>>> import numpy as np
>>> import numpy.linalg as la
>>> np.set_printoptions(precision=2, suppress=True, linewidth=200)
>>> C = np.array([[-2, 1, 3]])
>>> rng = np.random.default_rng(66962)
>>> data = rng.normal(size=(20, 1)) @ C + np.array([2, 0, -1])
>>> print(data)
[[ 0.08  0.96  1.87]
 [ 1.85  0.08 -0.77]
 [ 1.93  0.03 -0.9 ]
 [-1.06  1.53  3.59]
 [ 2.43 -0.22 -1.65]
 [ 1.55  0.23 -0.32]
 [ 2.4  -0.2  -1.6 ]
 [ 2.57 -0.28 -1.85]
 [ 4.14 -1.07 -4.2 ]
 [ 2.7  -0.35 -2.05]
 [ 1.    0.5   0.5 ]
 [ 2.95 -0.48 -2.43]
 [-0.09  1.05  2.14]
 [ 2.51 -0.25 -1.76]
 [ 3.51 -0.75 -3.26]
 [ 2.99 -0.49 -2.48]
 [ 3.43 -0.71 -3.14]
 [-0.37  1.19  2.56]
 [ 1.75  0.12 -0.63]
 [ 1.17  0.41  0.24]]
>>> # null space of dimension 1
>>> rk = la.matrix_rank(data)
>>> print(rk)
2
>>> ns = la.svd(data)[2][rk:].T
>>> print(ns.shape)
(3, 1)
>>> print(np.round(data @ ns, 2) + 0)
[[0.]
 [0.]
 [0.]
 [0.]
 [0.]
 [0.]
 [0.]
 [0.]
 [0.]
 [0.]
 [0.]
 [0.]
 [0.]
 [0.]
 [0.]
 [0.]
 [0.]
 [0.]
 [0.]
 [0.]]
>>> print(np.allclose(data @ ns, 0))
True
>>> Uu, sigma, VT = la.svd(data)
>>> print(sigma.round(2) + 0)
[13.86  4.49  0.  ]
>>> print(np.argmax(sigma[:-1] / (sigma[1:] + 1e-6)) + 1)
2
>>> Y = Uu[:, :2] @ np.diag(sigma[:2]) @ VT[:2]
>>> print(round(float(np.abs(data - Y).max()), 2))
0.0
>>> print(la.matrix_rank(Y))
2
>>> C2 = np.cov(data, rowvar=False)
>>> print(np.median(data, axis=0))
[ 2.17 -0.08 -1.25]
>>> print(np.corrcoef(data[:, 0], data[:, 1])[0, 1])
-1.0
>>> print(np.corrcoef(data.T))
[[ 1. -1. -1.]
 [-1.  1.  1.]
 [-1.  1.  1.]]
>>> print(np.argwhere(np.triu(np.abs(np.corrcoef(data.T)) > 0.8, 1)))
[[0 1]
 [0 2]
 [1 2]]
>>> print(np.round(la.eigvalsh(C2)[::-1], 2) + 0)
[6.79 0.   0.  ]
>>> C = data[[11, 12]].astype(float)
>>> for _ in range(4):
...     lab = la.norm(data[:, None] - C, axis=-1).argmin(axis=1)
...     C = np.array([data[lab == j].mean(axis=0) for j in range(2)])
... 
>>> print(lab)
[1 0 0 1 0 0 0 0 0 0 1 0 1 0 0 0 0 1 0 1]
>>> print(C)
[[ 2.62 -0.31 -1.93]
 [ 0.12  0.94  1.82]]
>>> print(np.abs(C[1] - C[0]).argmax())
2
>>> lab = rng.integers(0, 3, 3)
>>> arr = np.array([[-7, -3, -1], [8, -4, -9], [2, 8, 6]]) * (lab[:, None] == lab)
>>> print(arr)
[[-7  0  0]
 [ 0 -4 -9]
 [ 0  8  6]]
>>> # 2 blocks once reordered
>>> x = np.array([5, 2, -3])
>>> y = arr @ x
>>> coef, lr = np.zeros(3), 1 / la.norm(arr, 2) ** 2
>>> for i in range(60):
...     coef -= lr * arr.T @ (arr @ coef - y)
...     if i % 10 == 0: print(i, round(la.norm(arr @ coef - y), 2))
... 
0 28.09
10 5.74
20 2.79
30 1.38
40 0.69
50 0.34
>>> print(coef)
[ 5.    1.96 -2.97]
>>> print(np.round(la.cond(arr), 2))
3.84
>>> Y = la.invert(arr)
Traceback (most recent call last):
  File "<python-input-41>", line 1, in <module>
    Y = la.invert(arr)
        ^^^^^^^^^
AttributeError: module 'numpy.linalg' has no attribute 'invert'
>>> Y = la.inv(arr)
>>> print(round(la.det(arr) * la.det(Y), 2))
1.0
>>> print(np.round(arr @ Y, 2) + 0)
[[1. 0. 0.]
 [0. 1. 0.]
 [0. 0. 1.]]
>>> print(np.allclose(Y, arr.T))
False
>>> Q, _ = la.qr(np.array([[-0.6, 0.3, 0.0, -0.8, 0.6, 1.5],
...     [-0.9, -1.0, -0.3, 0.4, -2.7, -0.1],
...     [0.9, -0.5, -3.0, 0.1, 0.0, -0.3],
...     [-0.1, -0.4, 0.3, -1.0, -1.3, -0.1],
...     [-1.4, 1.5, 0.1, 1.3, -0.4, -0.7],
...     [1.6, 0.6, 0.0, 0.4, -1.5, 0.3]]))
>>> E = Q[:, :4]
>>> print(E)
[[-0.24  0.11 -0.12 -0.68]
 [-0.35 -0.56 -0.09  0.47]
 [ 0.35 -0.19 -0.91 -0.09]
 [-0.04 -0.21  0.15 -0.48]
 [-0.55  0.66 -0.35  0.21]
 [ 0.63  0.4   0.12  0.21]]
>>> Y = np.array([[-5, -2, -7], [4, -3, 6], [-8, -8, 2], [-1, -6, 4]])
>>> print(np.einsum("ij,ij->i", E, E))
[0.54 0.66 0.99 0.3  0.9  0.61]
>>> t = np.radians(60)
>>> R = np.eye(4)
>>> R[0, 0] = R[2, 2] = np.cos(t)
>>> R[0, 2], R[2, 0] = -np.sin(t), np.sin(t)
>>> print(R)
[[ 0.5   0.   -0.87  0.  ]
 [ 0.    1.    0.    0.  ]
 [ 0.87  0.    0.5   0.  ]
 [ 0.    0.    0.    1.  ]]
>>> Y = E @ R.T
>>> print(np.allclose(E @ E.T, Y @ Y.T))
True
>>> print(Y)
[[-0.02  0.11 -0.26 -0.68]
 [-0.1  -0.56 -0.35  0.47]
 [ 0.96 -0.19 -0.15 -0.09]
 [-0.15 -0.21  0.04 -0.48]
 [ 0.03  0.66 -0.65  0.21]
 [ 0.21  0.4   0.6   0.21]]
>>> lab = rng.permutation(3)
>>> Y = arr[:, lab] * rng.choice([-1, 1], 3)
>>> print(Y)
[[-7  0  0]
 [ 0  9  4]
 [ 0 -6 -8]]
>>> Uu, _, VT = la.svd(arr.T @ Y)
>>> print(lab)
[0 2 1]
>>> mat = np.tril(np.array([[0, 2, 1, 0, 0, 0, 5],
...     [2, 2, 4, 3, 3, 1, 1],
...     [5, 4, 5, 4, 2, 2, 3],
...     [0, 5, 1, 1, 5, 1, 3],
...     [3, 0, 2, 3, 5, 2, 3],
...     [5, 1, 1, 5, 2, 0, 4],
...     [3, 2, 2, 1, 4, 2, 4]]), -1) + np.eye(7, dtype=int)
>>> print(mat)
[[1 0 0 0 0 0 0]
 [2 1 0 0 0 0 0]
 [5 4 1 0 0 0 0]
 [0 5 1 1 0 0 0]
 [3 0 2 3 1 0 0]
 [5 1 1 5 2 1 0]
 [3 2 2 1 4 2 1]]
>>> print(np.trace(mat))
7
>>> print((mat + mat.T) / 2)
[[1.  1.  2.5 0.  1.5 2.5 1.5]
 [1.  1.  2.  2.5 0.  0.5 1. ]
 [2.5 2.  1.  0.5 1.  0.5 1. ]
 [0.  2.5 0.5 1.  1.5 2.5 0.5]
 [1.5 0.  1.  1.5 1.  1.  2. ]
 [2.5 0.5 0.5 2.5 1.  1.  1. ]
 [1.5 1.  1.  0.5 2.  1.  1. ]]
>>> print(np.allclose(mat, mat.T))
False
>>> print(la.matrix_power(mat, 4))
[[   1    0    0    0    0    0    0]
 [   8    1    0    0    0    0    0]
 [  68   16    1    0    0    0    0]
 [ 122   44    4    1    0    0    0]
 [ 340  186   26   12    1    0    0]
 [ 672  466   82   56    8    1    0]
 [1074  894  206  184   40    8    1]]
>>> print(np.sort(np.abs(la.eigvals(mat))))
[1. 1. 1. 1. 1. 1. 1.]
>>> print(np.allclose(mat @ mat.T, mat.T @ mat))
False
>>> print(np.abs(mat).max())
5
>>> print(mat - mat[0])
[[ 0  0  0  0  0  0  0]
 [ 1  1  0  0  0  0  0]
 [ 4  4  1  0  0  0  0]
 [-1  5  1  1  0  0  0]
 [ 2  0  2  3  1  0  0]
 [ 4  1  1  5  2  1  0]
 [ 2  2  2  1  4  2  1]]
>>> print(mat.mean(axis=0))
[2.71 1.86 1.   1.43 1.   0.43 0.14]
>>> print(la.matrix_rank(mat))
7
>>> K = np.load("layer3.npy")
>>> print(K)
[[-3  0  0]
 [ 2 -3  0]
 [-2  2  0]]
>>> Y = np.array([[0, 4, 1], [0, 4, 1], [4, 4, 2]])
>>> print(Y.T @ K.T)
[[  0   0   0]
 [-12  -4   0]
 [ -3  -1   0]]
>>> print(np.einsum("ij,ij->i", K, K))
[ 9 13  8]
>>> def softmax(z):
...     e = np.exp(z - z.max(axis=-1, keepdims=True))
...     return e / e.sum(axis=-1, keepdims=True)
... 
>>> print(softmax(K[0]))
[0.02 0.49 0.49]
>>> print(softmax(K).sum(axis=1))
[1. 1. 1.]
>>> print(np.round(softmax(10 * K[0]), 2) + 0)
[0.  0.5 0.5]
>>> att = K @ K.T / np.sqrt(3)
>>> print(softmax(att)[0] @ K)
[-2.85  0.3   0.  ]
>>> print(softmax(att).round(6).argmax(axis=1))
[0 1 2]
>>> print(np.round(softmax(att + np.triu(np.full(att.shape, -np.inf), 1)), 2) + 0)
[[1.   0.   0.  ]
 [0.   1.   0.  ]
 [0.24 0.   0.76]]
>>> print(np.round(la.det(2 * K), 2), np.round(la.det(K), 2))
0.0 0.0
>>> print(round(float(la.det(K[::-1])), 2))
0.0
>>> print(np.poly(K))
[1. 6. 9. 0.]
>>> print(round(la.eigvals(K).sum().real, 2))
-6.0
>>> A = np.loadtxt("test6.csv", delimiter=",")
>>> print(A)
[[ 2.93  0.59  1.24 -2.08]
 [ 1.36  2.29  0.32 -2.51]
 [ 3.11 -1.9  -1.46 -2.35]
 [-6.88 -0.07 -0.97 -0.03]
 [ 4.45  1.13 -0.43  0.42]
 [ 0.78 -3.08  1.05 -2.18]
 [ 1.31 -1.22 -4.01  1.57]
 [-1.49 -2.9  -2.11  3.62]]
>>> W1 = np.array([[-3, -8, 3, 9, -3],
...     [-9, -8, 0, -6, 6],
...     [5, 5, 8, 0, 7],
...     [-1, 7, -5, 9, -8]])
>>> coef = np.array([-1, 0, -1, -2, -2])
>>> H = np.maximum(A @ W1 + coef, 0)
>>> print((H > 0).astype(int))
[[0 0 1 1 1]
 [0 0 1 0 1]
 [1 0 1 1 0]
 [1 1 0 0 1]
 [0 0 1 1 0]
 [1 1 1 1 1]
 [0 0 0 1 0]
 [1 1 0 1 0]]
>>> C = np.array([[1, -3, -2], [3, 2, -3], [0, 1, -2], [-2, 0, 2], [-3, -1, 0]])
>>> print(W1 @ C)
[[-36  -1  42]
 [-39   5  30]
 [ -1  -4 -41]
 [ 26  20   9]]
>>> x = np.array([1, -1, 1, 3])
>>> y = A @ x
>>> print(y)
[-2.66 -8.14 -3.5  -7.87  4.15 -1.63  3.23 10.16]
>>> print(la.solve(A.T @ A, A.T @ y))
[ 1. -1.  1.  3.]
>>> y = y + 0.1 * rng.normal(size=8)
>>> print(y)
[-2.63 -8.22 -3.51 -7.85  4.23 -1.52  3.28 10.09]
>>> coef, *_ = la.lstsq(A, y)
>>> print(round(la.norm(y - A @ coef), 2))
0.16
>>> print(coef.round())
[ 1. -1.  1.  3.]
>>> f, v = A[6], A[5]
>>> print(round(float(f @ f), 2))
21.75
>>> pr = (f @ v) / (f @ f) * f
>>> print(la.matrix_rank(np.outer(f, v)))
1
>>> print(v - pr)
[ 0.95 -3.24  0.52 -1.97]
>>> print(round(la.norm(A[6], 1), 2), round(float(la.norm(A[6], np.inf)), 2))
8.11 4.01
>>> print(round(la.norm(A, 2), 2))
10.0
>>> print(round(la.norm(A) ** 2 / la.norm(A, 2) ** 2, 2))
1.85
>>> print(round(float(la.norm(A, 1)), 2), np.round(la.norm(A, np.inf), 2))
22.31 10.12
>>> print(round(float(la.norm(A, "nuc")), 2))
25.33
>>> X = np.load("run18.npy")
>>> print(X.round(2) + 0)
[[ 0.    0.18  2.59  0.19  2.82]
 [ 0.17 -3.78 -0.41 -2.56 -1.81]
 [-0.18  3.79  0.39  2.61  1.78]
 [-0.22  4.02  2.99  2.8   4.6 ]
 [ 0.1  -2.07 -2.8  -1.47 -3.69]
 [-0.17  3.99  2.96  2.78  4.61]
 [-0.14  3.8   0.41  2.61  1.81]
 [-0.08  2.11  2.82  1.52  3.7 ]
 [ 0.11 -1.97 -1.53 -1.41 -2.31]
 [ 0.09 -1.72  2.41 -1.11  1.9 ]
 [-0.19  4.03  2.99  2.79  4.55]]
>>> dist = la.norm(X[:, None] - X[None], axis=-1)
>>> print(dist[:5, :5])
[[ 0.    7.33  4.99  5.    8.9 ]
 [ 7.33  0.    9.89 11.94  3.66]
 [ 4.99  9.89  0.    3.85  9.55]
 [ 5.   11.94  3.85  0.   12.56]
 [ 8.9   3.66  9.55 12.56  0.  ]]
>>> print(dist[4])
[ 8.9   3.66  9.55 12.56  0.   12.53  9.57 10.61  1.88  7.66 12.53]
>>> print((dist + 1e9 * np.eye(11)).round(6).argmin(axis=1))
[ 9  8  6 10  8  3  2  5  4  0  3]
>>> hat = X @ la.solve(X.T @ X, X.T)
>>> print(hat.round(2) + 0)
[[ 0.33  0.09 -0.09  0.04 -0.13  0.3  -0.02  0.11 -0.03  0.24 -0.16]
 [ 0.09  0.4  -0.03 -0.09  0.06 -0.23 -0.13  0.14 -0.24  0.2  -0.18]
 [-0.09 -0.03  0.35  0.12  0.06  0.03  0.24  0.1  -0.29 -0.22 -0.03]
 [ 0.04 -0.09  0.12  0.57 -0.18  0.14 -0.27 -0.08 -0.25 -0.1   0.13]
 [-0.13  0.06  0.06 -0.18  0.16 -0.15  0.07 -0.08  0.   -0.13 -0.18]
 [ 0.3  -0.23  0.03  0.14 -0.15  0.58  0.16  0.    0.08  0.02 -0.16]
 [-0.02 -0.13  0.24 -0.27  0.07  0.16  0.58  0.24  0.01 -0.07  0.04]
 [ 0.11  0.14  0.1  -0.08 -0.08  0.    0.24  0.38 -0.18  0.23  0.2 ]
 [-0.03 -0.24 -0.29 -0.25  0.    0.08  0.01 -0.18  0.51  0.04  0.08]
 [ 0.24  0.2  -0.22 -0.1  -0.13  0.02 -0.07  0.23  0.04  0.4   0.1 ]
 [-0.16 -0.18 -0.03  0.13 -0.18 -0.16  0.04  0.2   0.08  0.1   0.74]]
>>> print(np.round(hat @ X[:, 0], 2) + 0)
[ 0.    0.17 -0.18 -0.22  0.1  -0.17 -0.14 -0.08  0.11  0.09 -0.19]
>>> print(np.diag(hat))
[0.33 0.4  0.35 0.57 0.16 0.58 0.58 0.38 0.51 0.4  0.74]
>>> f, v = X[4], X[2]
>>> print(round(f @ f, 2))
27.91
>>> pr = (f @ v) / (f @ f) * f
>>> print(v - pr)
[-0.11  2.35 -1.55  1.59 -0.78]
>>> dist = la.norm(data[:, None] - data[None], axis=-1)
>>> print(np.unravel_index(dist.round(6).argmax(), dist.shape))
(np.int64(3), np.int64(8))
>>> print((dist + 1e9 * np.eye(20)).round(6).argmin(axis=1))
[12  2  1 17  6 18  4 13 14  7 19 15  0  7 16 11 14 12  1 10]
>>> print(np.flatnonzero(dist[8] < dist.mean() / 2))
[ 8 14 16]
>>> m1 = np.loadtxt("a.csv", delimiter=",")
>>> print(m1)
[[20.12 19.4  21.02  0.88  0.18]
 [19.64 19.51 20.19  1.81  0.07]
 [19.35 19.42 21.11 -1.23  0.6 ]
 [21.13 21.99 18.69  1.68  0.15]
 [20.83 18.89 20.15  1.05 -0.79]
 [19.6  19.17 20.26  0.26 -2.02]
 [18.52 20.03 20.5   1.73 -0.4 ]
 [19.42 20.47 20.23 -0.02 -1.57]
 [18.89 20.85 20.63  0.75  1.32]
 [19.68 21.58 19.68 -1.3  -0.86]
 [21.33 20.99 19.08 -1.81  0.42]
 [20.88 20.62 18.66 -1.59  0.07]
 [19.31 22.68 19.73  1.44 -0.65]
 [19.94 19.41 19.4   0.74 -0.05]
 [20.14 19.93 22.03 -0.61 -0.38]
 [19.41 19.68 19.72 -2.4   0.99]
 [20.52 19.34 21.67 -1.25 -0.15]
 [20.33 20.17 19.98  0.15 -0.03]
 [19.31 19.56 21.89  0.13 -0.24]
 [19.3  17.89 19.64 -0.23 -1.23]
 [19.54 19.12 18.71  0.04  0.02]
 [19.61 19.62 19.1   1.39 -0.61]
 [20.71 18.79 21.01  0.81 -0.17]
 [20.46 19.24 20.86 -1.57 -0.58]
 [19.54 23.73 17.26  2.78  0.76]
 [17.74 19.57 20.27 -1.13 -1.68]
 [19.92 21.17 19.08  0.48  0.62]
 [19.75 20.14 21.15  0.46  0.45]
 [19.97 19.4  18.19  0.23  1.44]
 [19.56 17.17 19.99  0.13  1.05]]
>>> Xs = m1 - m1.mean(axis=0)
>>> evecs = la.svd(Xs)[2][:1]
>>> Y = Xs - Xs @ evecs.T @ evecs
>>> print(np.round(np.diag(evecs.T @ evecs), 2) + 0)
[0.   0.5  0.24 0.25 0.02]
>>> print((Xs @ evecs.T).std(axis=0))
[1.57]
